$ python3 -q
>>> import numpy as np
>>> from numpy import linalg as LA
>>> np.set_printoptions(precision=1, suppress=True, linewidth=140)
>>> rnd = lambda a: np.round(a, 1) + 0
>>> W2 = np.array([[3, 3, 2], [0, 5, 5]])
>>> rng = np.random.default_rng(49412)
>>> M = rng.normal(size=(18, 2)) @ W2 + np.array([2, -3, 3])
>>> rnd(M)
array([[ -1.9,   3.1,  10.4],
       [  4.4,  -1.4,   3.8],
       [ -1.1,  -7.6,  -0.6],
       [  1.6,  -3.5,   2.7],
       [  9.7,   0.7,   4.1],
       [  0.1,  -8.7,  -2.1],
       [  1. ,  -3.9,   2.4],
       [  4.6,  -3.5,   1.6],
       [ -2.5,  -6.3,   1.2],
       [  3.3,  -8. ,  -2.4],
       [  7. ,  -4. ,   0.3],
       [ -0.7,  -4.7,   2.2],
       [  4.4,  -9. ,  -3.8],
       [ -0.4, -11.1,  -4.3],
       [ -1.4,  -1. ,   6.2],
       [ -3. , -11. ,  -3.3],
       [  2.7,  -1.7,   4.1],
       [  3. ,   6.4,  12.1]])
>>> x0 = np.array([5, 5, 4])
>>> target = M @ x0
>>> rnd(LA.solve(M.T @ M, M.T @ target))
array([5., 5., 4.])
>>> rnd(LA.lstsq(M, target)[0])
array([5., 5., 4.])
>>> try:
...     LA.solve(M, target)
... except LA.LinAlgError as e:
...     print(e)
... 
Last 2 dimensions of the array must be square
>>> target = target + 0.1 * rng.normal(size=18)
>>> rnd(target)
array([ 47.9,  30.4, -45.9,   1.3,  68.1, -51.4,  -5.2,  11.7, -39.5, -33.3,  16. , -18.6, -38.4, -75.2,  12.6, -83. ,  21.8,  95.3])
>>> beta, *_ = LA.lstsq(M, target)
>>> rnd(M.T @ (target - M @ beta))
array([0., 0., 0.])
>>> rnd(LA.norm(target - M @ beta))
np.float64(0.4)
>>> beta.round()
array([5., 5., 4.])
>>> [round(float(LA.norm(LA.solve(M.T @ M + lam * np.eye(3), M.T @ target))), 2) for lam in (0, 1, 10, 100)]
[8.12, 8.1, 7.94, 6.75]
>>> cov = np.cov(M, rowvar=False)
>>> np.argsort(-M.std(axis=0).round(6), kind="stable")
array([1, 2, 0])
>>> np.argwhere(np.triu(np.abs(np.corrcoef(M.T)) > 0.8, 1))
array([[1, 2]])
>>> rnd(np.polyfit(M[:, 0], M[:, 1], 1))
array([ 0.4, -4.9])
>>> cen = M - M.mean(axis=0)
>>> evecs = LA.svd(cen)[2][:1]
>>> M2 = cen - cen @ evecs.T @ evecs
>>> rnd(LA.norm(M2) / LA.norm(cen))
np.float64(0.5)
>>> rnd(np.cov(cen @ evecs.T, rowvar=False))
np.float64(43.3)
>>> rnd((cen @ evecs.T).std(axis=0))
array([6.4])
>>> LA.norm(M2, axis=1).round(6).argmax()
np.int64(4)
